$ ipython --no-banner

In [1]: import numpy as np

In [2]: from numpy import linalg as LA

In [3]: np.set_printoptions(precision=2, suppress=True, linewidth=200, sign=" ")

In [4]: arr = np.load("block1.npy")

In [5]: arr
Out[5]: 
array([[ 0.01, -0.01,  0.06,  0.04, -0.04,  0.04],
       [-0.01,  0.01, -0.06, -0.04,  0.04, -0.04],
       [ 0.06, -0.06,  0.39,  0.28, -0.28,  0.28],
       [ 0.04, -0.04,  0.28,  0.2 , -0.2 ,  0.2 ],
       [-0.04,  0.04, -0.28, -0.2 ,  0.2 , -0.2 ],
       [ 0.04, -0.04,  0.28,  0.2 , -0.2 ,  0.2 ]])

In [6]: ev, V = LA.eigh(arr)

In [7]: LA.eigvalsh(arr + 3 * np.eye(6))
Out[7]: array([ 3.,  3.,  3.,  3.,  3.,  4.])

In [8]: V @ np.diag(ev) @ V.T
Out[8]: 
array([[ 0.01, -0.01,  0.06,  0.04, -0.04,  0.04],
       [-0.01,  0.01, -0.06, -0.04,  0.04, -0.04],
       [ 0.06, -0.06,  0.39,  0.28, -0.28,  0.28],
       [ 0.04, -0.04,  0.28,  0.2 , -0.2 ,  0.2 ],
       [-0.04,  0.04, -0.28, -0.2 ,  0.2 , -0.2 ],
       [ 0.04, -0.04,  0.28,  0.2 , -0.2 ,  0.2 ]])

In [9]: ev.sum(), round(np.trace(arr), 2)
Out[9]: (np.float64(1.0), np.float64(1.0))

In [10]: (ev > 1e-8).sum(), (ev < -1e-8).sum()
Out[10]: (np.int64(1), np.int64(0))

In [11]: F = np.loadtxt("mat.csv", delimiter=",")

In [12]: F
Out[12]: 
array([[ -1.8 , -12.88,  -3.1 ],
       [ -1.68, -12.2 ,  -2.57],
       [ -0.92,  -8.06,   0.24],
       [ -0.79,  -7.33,   0.64],
       [ -0.4 ,  -5.26,   1.56],
       [ -0.19,  -4.09,   1.88],
       [ -0.06,  -3.34,   1.99],
       [  0.18,  -1.76,   1.79],
       [  0.24,  -1.17,   1.48],
       [  0.24,  -0.66,   1.03],
       [  0.17,  -0.29,   0.53],
       [  0.04,  -0.05,   0.09],
       [ -0.07,   0.06,  -0.12],
       [ -0.29,   0.19,  -0.33],
       [ -0.61,   0.32,  -0.33],
       [ -1.42,   0.66,   0.67],
       [ -1.46,   0.68,   0.74],
       [ -1.95,   0.97,   1.86],
       [ -2.44,   1.32,   3.27],
       [ -2.52,   1.39,   3.53],
       [ -2.61,   1.46,   3.83],
       [ -2.81,   1.64,   4.51],
       [ -3.59,   2.43,   7.54],
       [ -5.03,   4.37,  14.48]])

In [13]: Xc = F - F.mean(axis=0)

In [14]: Uu, sigma, Vt = LA.svd(Xc, full_matrices=False)

In [15]: np.abs(Uu[:, 0]).argmax()
Out[15]: np.int64(23)

In [16]: sigma
Out[16]: array([ 24.85,  12.02,   4.2 ])

In [17]: np.abs(Vt[0]).argmax()
Out[17]: np.int64(1)

In [18]: LA.matrix_rank(Xc)
Out[18]: np.int64(3)

In [19]: Vt[0] * np.sign(Vt[0, np.abs(Vt[0]).argmax()])
Out[19]: array([-0.14,  0.81,  0.56])

In [20]: np.abs(Vt[-1])
Out[20]: array([ 0.93,  0.09,  0.36])
